$ python -q
>>> import numpy as np
>>> import numpy.linalg as la
>>> np.set_printoptions(suppress=True, linewidth=200)
>>> def rnd(a):
...     return np.round(a, 3) + 0
... 
>>> arr = np.array([[-0.1, 0.02, 0.24],
...     [-0.1, 0.02, 0.24],
...     [-0.25, 0.05, 0.6],
...     [0.2, -0.04, -0.48],
...     [0.25, -0.05, -0.6]])
>>> arr
array([[-0.1 ,  0.02,  0.24],
       [-0.1 ,  0.02,  0.24],
       [-0.25,  0.05,  0.6 ],
       [ 0.2 , -0.04, -0.48],
       [ 0.25, -0.05, -0.6 ]])
>>> # rows 0 and 1 are equal
>>> np.unique(arr.round(6), axis=0).shape
(4, 3)
>>> rnd(arr @ la.pinv(arr) @ arr)
array([[-0.1 ,  0.02,  0.24],
       [-0.1 ,  0.02,  0.24],
       [-0.25,  0.05,  0.6 ],
       [ 0.2 , -0.04, -0.48],
       [ 0.25, -0.05, -0.6 ]])
>>> np.allclose(arr[:-1].T @ la.lstsq(arr[:-1].T, arr[-1])[0], arr[-1])
True
>>> rk = la.matrix_rank(arr)
>>> rk
np.int64(1)
>>> null = la.svd(arr)[2][rk:].T
>>> np.allclose(arr @ null, 0)
True
>>> la.matrix_rank(arr.T @ arr), la.matrix_rank(arr @ arr.T)
(np.int64(1), np.int64(1))
>>> [int(la.matrix_rank(arr[:i])) for i in range(1, len(arr) + 1)]
[1, 1, 1, 1, 1]
>>> blk = np.stack([arr, 3 * arr, arr[::-1]])
>>> rnd(la.norm(blk, axis=(1, 2)))
array([1.122, 3.365, 1.122])
>>> rnd(np.einsum("bij,cij->bc", blk, blk))
array([[ 1.258,  3.774, -0.187],
       [ 3.774, 11.322, -0.561],
       [-0.187, -0.561,  1.258]])
>>> la.matrix_rank(blk.reshape(3, -1))
np.int64(2)
>>> rnd(blk.sum(axis=0))
array([[-0.15,  0.03,  0.36],
       [-0.2 ,  0.04,  0.48],
       [-1.25,  0.25,  3.  ],
       [ 0.7 , -0.14, -1.68],
       [ 0.9 , -0.18, -2.16]])
>>> (blk @ arr.T).shape
(3, 5, 5)
>>> mat = np.load("dump.npy")
>>> mat
array([[3, 2, 1, 0],
       [0, 0, 3, 3],
       [3, 2, 2, 0],
       [0, 1, 2, 3]])
>>> np.allclose(mat, mat.T)
False
>>> (mat + mat.T) / 2
array([[3. , 1. , 2. , 0. ],
       [1. , 0. , 2.5, 2. ],
       [2. , 2.5, 2. , 1. ],
       [0. , 2. , 1. , 3. ]])
>>> np.allclose(mat @ mat.T, mat.T @ mat)
False
>>> rng = np.random.default_rng(697634)
>>> out = mat + rng.integers(-2, 3, (4, 2)) @ rng.integers(-2, 3, (2, 4))
>>> out
array([[ 7, -2,  5,  0],
       [ 0, -2,  1,  3],
       [ 7, -2,  6,  0],
       [-4,  7,  0,  3]])
>>> out - mat
array([[ 4, -4,  4,  0],
       [ 0, -2, -2,  0],
       [ 4, -4,  4,  0],
       [-4,  6, -2,  0]])
>>> rnd(la.svd(out - mat, compute_uv=False))
array([12.122,  3.615,  0.   ,  0.   ])
>>> np.abs(out - mat).sum(axis=1)
array([12,  4, 12, 12])
>>> F = np.load("a.npy")
>>> F
array([[ 2,  2,  1,  1, -2],
       [-3, -3,  0,  2,  0],
       [ 3, -1,  0,  0, -3],
       [-3,  1,  2, -2,  3],
       [ 0,  0, -2,  2, -2]])
>>> x0 = np.array([2, 1, 0, 5, 8])
>>> a = np.maximum(F @ x0, 0)
>>> F * (a > 1e-9)[:, None]
array([[ 0,  0,  0,  0,  0],
       [-3, -3,  0,  2,  0],
       [ 0,  0,  0,  0,  0],
       [-3,  1,  2, -2,  3],
       [ 0,  0,  0,  0,  0]])
>>> rnd(np.tanh(F @ x0))
array([-1.   ,  0.762, -1.   ,  1.   , -1.   ])
>>> np.flatnonzero(a > 1e-9)
array([1, 3])
>>> np.maximum(F @ x0, 0) - np.maximum(-F @ x0, 0)
array([ -5,   1, -19,   9,  -6])
>>> out = la.inv(F)
>>> (np.abs(out) > 1e-9).astype(int)
array([[1, 1, 1, 1, 1],
       [1, 1, 1, 1, 1],
       [1, 1, 1, 1, 1],
       [1, 1, 1, 1, 1],
       [0, 0, 1, 1, 1]])
>>> rnd(la.det(F) * la.det(out))
np.float64(1.0)
>>> rnd(la.det(F) * out)
array([[  8.,  -8., -32., -72., -68.],
       [ 24., -24., -16.,  24.,  36.],
       [ 48.,  32.,   8.,   8., -48.],
       [ 48.,  32., -72., -72., -48.],
       [  0.,   0., -80., -80., -80.]])
>>> rnd(la.cond(F))
np.float64(9.752)
>>> out = np.array([[1, 0], [-1, -1]])
>>> C = np.kron(out, F)
>>> C.shape
(10, 10)
>>> la.matrix_rank(C)
np.int64(10)
>>> feats = np.array([[4, 0, 0], [0, 4, 0], [0, 0, 3], [0, 0, 3]])
>>> P = feats @ la.solve(feats.T @ feats, feats.T)
>>> (np.eye(4) - P) @ feats
array([[0., 0., 0.],
       [0., 0., 0.],
       [0., 0., 0.],
       [0., 0., 0.]])
>>> np.trace(P)
np.float64(3.0)
>>> P @ feats[:, 0]
array([4., 0., 0., 0.])
>>> la.matrix_rank(np.eye(4) - P)
np.int64(1)
>>> x0 = np.array([3, 2, 1])
>>> rhs = feats @ x0
>>> rnd(la.lstsq(feats, rhs)[0])
array([3., 2., 1.])
>>> rhs = rhs + 0.02 * rng.normal(size=4)
>>> rnd(rhs)
array([11.987,  8.009,  3.018,  3.026])
>>> b, *_ = la.lstsq(feats, rhs)
>>> rnd(la.norm(rhs - feats @ b))
np.float64(0.006)
>>> J = np.loadtxt("sample17.csv", delimiter=",")
>>> J
array([[ 0.,  2.,  0.,  0.],
       [-2.,  0.,  0.,  0.],
       [ 0.,  0.,  0., -2.],
       [ 0.,  0.,  2.,  0.]])
>>> # skew, so no eigenvalue has a real part
>>> r0 = np.array([-4, -2, 3, 0])
>>> out = J + np.outer(r0, np.eye(4)[3])
>>> out
array([[ 0.,  2.,  0., -4.],
       [-2.,  0.,  0., -2.],
       [ 0.,  0.,  0.,  1.],
       [ 0.,  0.,  2.,  0.]])
>>> la.matrix_rank(out - J)
np.int64(1)
>>> q, vecs = la.qr(J[:, :3])[0], la.qr(J[:, 3:])[0]
>>> sv = la.svd(q.T @ vecs, compute_uv=False)
>>> sv
array([0.])
>>> (sv > 0.9).sum()
np.int64(0)
>>> rnd(la.norm(q @ q.T - vecs @ vecs.T, 2))
np.float64(1.0)
>>> lab = rng.permutation(4)
>>> lab
array([0, 3, 1, 2])
>>> out = J[lab][:, lab]
>>> rnd(np.sort(np.abs(la.eigvals(out))))
array([2., 2., 2., 2.])
>>> np.trace(out)
np.float64(0.0)
>>> rnd(np.poly(J))
array([ 1.,  0.,  8.,  0., 16.])
>>> rnd(la.eigvals(J))
array([0.+2.j, 0.-2.j, 0.+2.j, 0.-2.j])
>>> np.kron(np.eye(2, dtype=int), J)
array([[ 0.,  2.,  0.,  0.,  0.,  0.,  0.,  0.],
       [-2.,  0.,  0.,  0., -0.,  0.,  0.,  0.],
       [ 0.,  0.,  0., -2.,  0.,  0.,  0., -0.],
       [ 0.,  0.,  2.,  0.,  0.,  0.,  0.,  0.],
       [ 0.,  0.,  0.,  0.,  0.,  2.,  0.,  0.],
       [-0.,  0.,  0.,  0., -2.,  0.,  0.,  0.],
       [ 0.,  0.,  0., -0.,  0.,  0.,  0., -2.],
       [ 0.,  0.,  0.,  0.,  0.,  0.,  2.,  0.]])
>>> rnd(la.det(J.T))
np.float64(16.0)
>>> rnd(la.det(2 * J)), rnd(la.det(J))
(np.float64(256.0), np.float64(16.0))
